In [1]: import numpy as np

In [2]: np.set_printoptions(precision=2, suppress=True, linewidth=160, legacy="1.25")

In [3]: M = np.loadtxt("run11.csv", delimiter=",")

In [4]: M
Out[4]: 
array([[-1., -2., -2., -2.],
       [-2., -1., -2., -2.],
       [-2., -2., -1., -2.],
       [-2., -2., -2., -1.]])

In [5]: # symmetric

In [6]: evals, V = np.linalg.eig(M)

In [7]: np.sort(np.linalg.eigvals(M @ M))
Out[7]: array([ 1.,  1.,  1., 49.])

In [8]: np.sort(np.linalg.eigvals(M.T))
Out[8]: array([-7.,  1.,  1.,  1.])

In [9]: evals
Out[9]: array([ 1., -7.,  1.,  1.])

In [10]: u = np.array([-1, 9, 6])

In [11]: data = u[np.abs(np.subtract.outer(np.arange(3), np.arange(3)))]

In [12]: data
Out[12]: 
array([[-1,  9,  6],
       [ 9, -1,  9],
       [ 6,  9, -1]])

In [13]: # symmetric

In [14]: Q = data.astype(float).copy()

In [15]: for j in range(3):
    ...:     Q[:, j] -= Q[:, :j] @ (Q[:, :j].T @ Q[:, j])
    ...:     Q[:, j] /= np.linalg.norm(Q[:, j])
    ...: 

In [16]: Q
Out[16]: 
array([[-0.09,  0.75,  0.65],
       [ 0.83, -0.3 ,  0.47],
       [ 0.55,  0.58, -0.6 ]])

In [17]: np.round(Q.T @ data, 2) + 0
Out[17]: 
array([[10.86,  3.31,  6.35],
       [ 0.  , 12.33,  1.21],
       [ 0.  ,  0.  ,  8.73]])

In [18]: evals, V = np.linalg.eigh(data)

In [19]: np.round(V.T @ V, 2) + 0
Out[19]: 
array([[1., 0., 0.],
       [0., 1., 0.],
       [0., 0., 1.]])

In [20]: np.linalg.svd(data, compute_uv=False)
Out[20]: array([15.08, 11.08,  7.  ])

In [21]: np.linalg.eigvalsh(data + -2 * np.eye(3))
Out[21]: array([-13.08,  -9.  ,  13.08])

In [22]: V @ np.diag(evals) @ V.T
Out[22]: 
array([[-1.,  9.,  6.],
       [ 9., -1.,  9.],
       [ 6.,  9., -1.]])

In [23]: np.abs(V[:, -1])
Out[23]: array([0.55, 0.62, 0.55])

In [24]: (evals > 1e-8).sum(), (evals < -1e-8).sum()
Out[24]: (1, 2)

In [25]: proj = np.triu(np.array([[7, 3, 7], [5, 9, 5], [7, 6, 6]]), 1) + np.eye(3)

In [26]: Y = proj @ data @ np.linalg.inv(proj)

In [27]: np.poly(Y)
Out[27]: array([    1.,     3.,  -195., -1169.])

In [28]: Y
Out[28]: 
array([[  68., -135.,  225.],
       [  39.,  -73.,   96.],
       [   6.,   -9.,    2.]])

In [29]: proj @ data - data @ proj
Out[29]: 
array([[ 69.,  63., -18.],
       [ 30.,  18., -63.],
       [  0., -18., -87.]])

In [30]: x0 = np.array([-1, 0, 1])

In [31]: rhs = data @ x0

In [32]: rhs
Out[32]: array([ 7,  0, -7])

In [33]: np.linalg.solve(data, rhs + data[:, 2])
Out[33]: array([-1.,  0.,  2.])

In [34]: m1 = np.array([[1.6, -0.8, 0.0, 0.1],
    ...:     [1.4, 0.2, -20.0, -2.0],
    ...:     [-0.2, -0.6, -16.0, -0.1],
    ...:     [0.4, -2.0, -12.0, -0.3]])

In [35]: m1
Out[35]: 
array([[  1.6,  -0.8,   0. ,   0.1],
       [  1.4,   0.2, -20. ,  -2. ],
       [ -0.2,  -0.6, -16. ,  -0.1],
       [  0.4,  -2. , -12. ,  -0.3]])

In [36]: # column 2 dominates

In [37]: Q, R = np.linalg.qr(m1)

In [38]: np.allclose(R.T @ R, m1.T @ m1)
Out[38]: True

In [39]: np.abs(np.diag(R))
Out[39]: array([ 2.17,  2.11, 23.08,  0.72])

In [40]: np.round(Q.T @ Q, 2) + 0
Out[40]: 
array([[1., 0., 0., 0.],
       [0., 1., 0., 0.],
       [0., 0., 1., 0.],
       [0., 0., 0., 1.]])

In [41]: round(np.trace(Q @ Q.T), 2)
Out[41]: 4.0

In [42]: U, s, Vh = np.linalg.svd(m1)

In [43]: s
Out[43]: array([28.37,  2.16,  2.02,  0.62])

In [44]: Y = U[:, :1] @ np.diag(s[:1]) @ Vh[:1]

In [45]: Y.round(2) + 0
Out[45]: 
array([[  0.  ,   0.  ,  -0.08,   0.  ],
       [  0.75,  -0.74, -20.04,  -1.13],
       [  0.59,  -0.59, -15.93,  -0.9 ],
       [  0.45,  -0.45, -12.03,  -0.68]])

In [46]: u = np.array([0, 2, -2, 2])

In [47]: Y = m1 + np.outer(u, np.eye(4)[0])

In [48]: round(np.linalg.det(Y) / np.linalg.det(m1), 2), round(float(1 + np.linalg.solve(m1, u)[0]), 2)
Out[48]: (0.29, 0.29)

In [49]: Y
Out[49]: 
array([[  1.6,  -0.8,   0. ,   0.1],
       [  3.4,   0.2, -20. ,  -2. ],
       [ -2.2,  -0.6, -16. ,  -0.1],
       [  2.4,  -2. , -12. ,  -0.3]])

In [50]: u, r1 = m1[2], m1[3]

In [51]: np.round(u @ u, 2)
Out[51]: 256.41

In [52]: p = (u @ r1) / (u @ u) * u

In [53]: round(np.linalg.norm(u + r1) ** 2 + np.linalg.norm(u - r1) ** 2, 2)
Out[53]: 809.32

In [54]: r1 - p
Out[54]: array([ 0.55, -1.55,  0.05, -0.22])

In [55]: np.outer(u, r1)
Out[55]: 
array([[ -0.08,   0.4 ,   2.4 ,   0.06],
       [ -0.24,   1.2 ,   7.2 ,   0.18],
       [ -6.4 ,  32.  , 192.  ,   4.8 ],
       [ -0.04,   0.2 ,   1.2 ,   0.03]])

In [56]: round((r1 - p) @ u, 2)
Out[56]: -0.0

In [57]: mat = np.loadtxt("m.csv", delimiter=",")

In [58]: mat
Out[58]: 
array([[ 22.77, -27.5 ,  -4.93],
       [-16.52,  20.92,  15.85],
       [ -1.99,  -4.08,  -6.52],
       [ -9.12,  32.18,  13.01],
       [ 17.63, -11.36,  11.22],
       [-17.02, -47.27,  -2.31],
       [ -0.57, -16.75,  -5.42],
       [ -7.84,  -4.09,  21.11],
       [  0.3 ,  29.22,   1.82],
       [ -4.63,   2.36, -25.56],
       [ 26.56,   8.83, -19.38],
       [-37.92,  32.48,  13.6 ],
       [ 19.17,  10.06, -15.94]])

In [59]: proj = mat @ np.linalg.solve(mat.T @ mat, mat.T)

In [60]: proj @ mat[:, 1]
Out[60]: array([-27.5 ,  20.92,  -4.08,  32.18, -11.36, -47.27, -16.75,  -4.09,  29.22,   2.36,   8.83,  32.48,  10.06])

In [61]: np.round(np.linalg.eigvalsh(proj), 2) + 0
Out[61]: array([0., 0., 0., 0., 0., 0., 0., 0., 0., 0., 1., 1., 1.])

In [62]: np.allclose(proj @ proj, proj)
Out[62]: True

In [63]: round(float(np.trace(proj)), 2)
Out[63]: 3.0

In [64]: W2 = mat[[3, 10]].astype(float)

In [65]: for _ in range(4):
    ...:     lab = np.linalg.norm(mat[:, None] - W2, axis=-1).argmin(axis=1)
    ...:     W2 = np.array([mat[lab == j].mean(axis=0) for j in range(2)])
    ...: 

In [66]: lab
Out[66]: array([1, 0, 1, 0, 1, 1, 1, 0, 0, 1, 1, 0, 1])

In [67]: np.bincount(lab)
Out[67]: array([5, 8])

In [68]: W2
Out[68]: 
array([[-14.22,  22.14,  13.08],
       [  7.74, -10.71,  -8.6 ]])

In [69]: round(float(np.linalg.norm(W2, 2) / np.linalg.norm(W2)), 2)
Out[69]: 1.0

In [70]: np.linalg.matrix_rank(W2, rtol=0.1)
Out[70]: 1

In [71]: W = np.array([[3, 4, -1, 4, 3, -1], [0, -5, -2, 5, 4, 3], [4, 0, 2, -5, -4, -1]])

In [72]: coef = np.array([6, -7, 7, 8, 0, -2])

In [73]: H = np.maximum(mat @ W + coef, 0)

In [74]: (H > 0).mean(axis=0)
Out[74]: array([0.54, 0.54, 0.62, 0.46, 0.46, 0.54])

In [75]: np.linalg.matrix_rank(H)
Out[75]: 6

In [76]: W2 = np.array([[2, 1], [-2, -2], [-1, -2], [0, 2], [1, 0], [2, 0]])

In [77]: W @ W2
Out[77]: 
array([[  0,   5],
       [ 22,  24],
       [  0, -10]])

In [78]: arr = np.load("mat.npy")

In [79]: arr
Out[79]: 
array([[1, 1, 3],
       [0, 2, 1],
       [0, 0, 0]])

In [80]: Y = np.array([[-1, 3, 0], [-3, 3, 3]])

In [81]: W2 = np.kron(Y, arr)

In [82]: W2.shape
Out[82]: (6, 9)

In [83]: W2
Out[83]: 
array([[-1, -1, -3,  3,  3,  9,  0,  0,  0],
       [ 0, -2, -1,  0,  6,  3,  0,  0,  0],
       [ 0,  0,  0,  0,  0,  0,  0,  0,  0],
       [-3, -3, -9,  3,  3,  9,  3,  3,  9],
       [ 0, -6, -3,  0,  6,  3,  0,  6,  3],
       [ 0,  0,  0,  0,  0,  0,  0,  0,  0]])

In [84]: np.linalg.matrix_rank(W2)
Out[84]: 4

In [85]: X = np.load("block1.npy")

In [86]: X
Out[86]: 
array([[ 0.1,  0.5, -0.1],
       [ 0.3,  0.3, -0.5],
       [ 0.4, -1.1,  0.6],
       [ 0.4, -0.5, -0.5],
       [ 2.4, -2.1,  0.3],
       [ 1.4, -0.5, -0.5],
       [ 0. ,  2.2, -0.7],
       [ 0.1,  0.7, -0.1],
       [-0.4, -0.1, -1.6],
       [ 1.4,  0.4, -0.6]])

In [87]: d = np.linalg.norm(X[:, None] - X[None], axis=-1)

In [88]: np.linalg.norm(X, axis=1)
Out[88]: array([0.52, 0.66, 1.32, 0.81, 3.2 , 1.57, 2.31, 0.71, 1.65, 1.57])

In [89]: np.unravel_index(d.round(6).argmax(), d.shape)
Out[89]: (4, 6)

In [90]: np.linalg.matrix_rank(d ** 2)
Out[90]: 5

In [91]: proj = X @ np.linalg.solve(X.T @ X, X.T)

In [92]: np.linalg.matrix_rank(np.eye(10) - proj)
Out[92]: 7

In [93]: proj.round(2) + 0
Out[93]: 
array([[ 0.04,  0.02, -0.04, -0.03, -0.02,  0.02,  0.14,  0.05, -0.06,  0.08],
       [ 0.02,  0.06, -0.06,  0.05,  0.02,  0.09,  0.11,  0.03,  0.13,  0.12],
       [-0.04, -0.06,  0.13, -0.01,  0.18,  0.  , -0.22, -0.06, -0.14, -0.08],
       [-0.03,  0.05, -0.01,  0.11,  0.1 ,  0.1 , -0.07, -0.04,  0.26,  0.05],
       [-0.02,  0.02,  0.18,  0.1 ,  0.64,  0.29, -0.2 , -0.04, -0.12,  0.22],
       [ 0.02,  0.09,  0.  ,  0.1 ,  0.29,  0.24,  0.06,  0.02,  0.11,  0.24],
       [ 0.14,  0.11, -0.22, -0.07, -0.2 ,  0.06,  0.54,  0.19, -0.08,  0.29],
       [ 0.05,  0.03, -0.06, -0.04, -0.04,  0.02,  0.19,  0.07, -0.1 ,  0.1 ],
       [-0.06,  0.13, -0.14,  0.26, -0.12,  0.11, -0.08, -0.1 ,  0.82, -0.01],
       [ 0.08,  0.12, -0.08,  0.05,  0.22,  0.24,  0.29,  0.1 , -0.01,  0.35]])

In [94]: J = np.array([[5.0, 0.0, 0.0], [0.0, 9.0, 2.0], [0.0, 2.0, 6.0]])

In [95]: # equal to its transpose

In [96]: x0 = np.ones(3)

In [97]: for _ in range(6):
    ...:     x0 = J @ x0
    ...:     x0 /= np.linalg.norm(x0)
    ...:     print(round(x0 @ J @ x0, 2))
    ...: 
9.29
9.8
9.95
9.99
10.0
10.0

In [98]: np.round(np.linalg.eigvalsh(J)[-1], 2)
Out[98]: 10.0

In [99]: u = np.array([0, 2, 3])

In [100]: Y = J + np.outer(u, np.eye(3)[0])

In [101]: np.linalg.matrix_rank(np.linalg.inv(Y) - np.linalg.inv(J), tol=1e-8)
Out[101]: 1

In [102]: np.linalg.matrix_rank(Y - J)
Out[102]: 1

In [103]: np.round(np.linalg.det(Y) / np.linalg.det(J), 2), round(float(1 + np.linalg.solve(J, u)[0]), 2)
Out[103]: (1.0, 1.0)

In [104]: rng = np.random.default_rng(96936)

In [105]: lab = rng.permutation(3)

In [106]: lab
Out[106]: array([0, 1, 2])

In [107]: Y = J[lab][:, lab]

In [108]: np.diag(Y)
Out[108]: array([5., 9., 6.])

In [109]: np.trace(Y)
Out[109]: 20.0

In [110]: np.allclose(Y, J)
Out[110]: True

In [111]: np.sort(np.abs(np.linalg.eigvals(Y)))
Out[111]: array([ 5.,  5., 10.])

In [112]: np.allclose(J, J.T)
Out[112]: True

In [113]: assert J == J.T
Traceback (most recent call last):
  Cell In[113], line 1
    assert J == J.T
ValueError: The truth value of an array with more than one element is ambiguous. Use a.any() or a.all()


In [114]: round(np.abs(np.linalg.eigvals(J)).max(), 2)
Out[114]: 10.0

In [115]: np.trace(J)
Out[115]: 20.0

In [116]: np.linalg.matrix_power(J, 3)
Out[116]: 
array([[125.,   0.,   0.],
       [  0., 825., 350.],
       [  0., 350., 300.]])

In [117]: round(float(np.linalg.det(J)), 2)
Out[117]: 250.0

In [118]: (J - J.T) / 2
Out[118]: 
array([[0., 0., 0.],
       [0., 0., 0.],
       [0., 0., 0.]])

In [119]: Q, _ = np.linalg.qr(np.array([[3.3, 0.7, 0.3, 0.5],
     ...:     [0.9, -0.6, 0.4, 0.1],
     ...:     [1.0, -0.5, 0.2, 0.4],
     ...:     [-0.2, 0.7, 0.6, -0.9]]))

In [120]: evals = np.array([0, 1, 0, 1])

In [121]: W0 = Q @ np.diag(evals) @ Q.T

In [122]: W0
Out[122]: 
array([[ 0.12, -0.14, -0.22,  0.18],
       [-0.14,  0.64, -0.19, -0.42],
       [-0.22, -0.19,  0.87, -0.16],
       [ 0.18, -0.42, -0.16,  0.37]])

In [123]: u = np.array([-2, 2, 0])

In [124]: np.polyval(u, W0[2])
Out[124]: array([-0.54, -0.46,  0.22, -0.37])

In [125]: np.cross(W0[2, :3], W0[3, :3])
Out[125]: array([0.39, 0.13, 0.13])

In [126]: np.convolve(W0[2], u)
Out[126]: array([ 0.44, -0.06, -2.13,  2.06, -0.32,  0.  ])
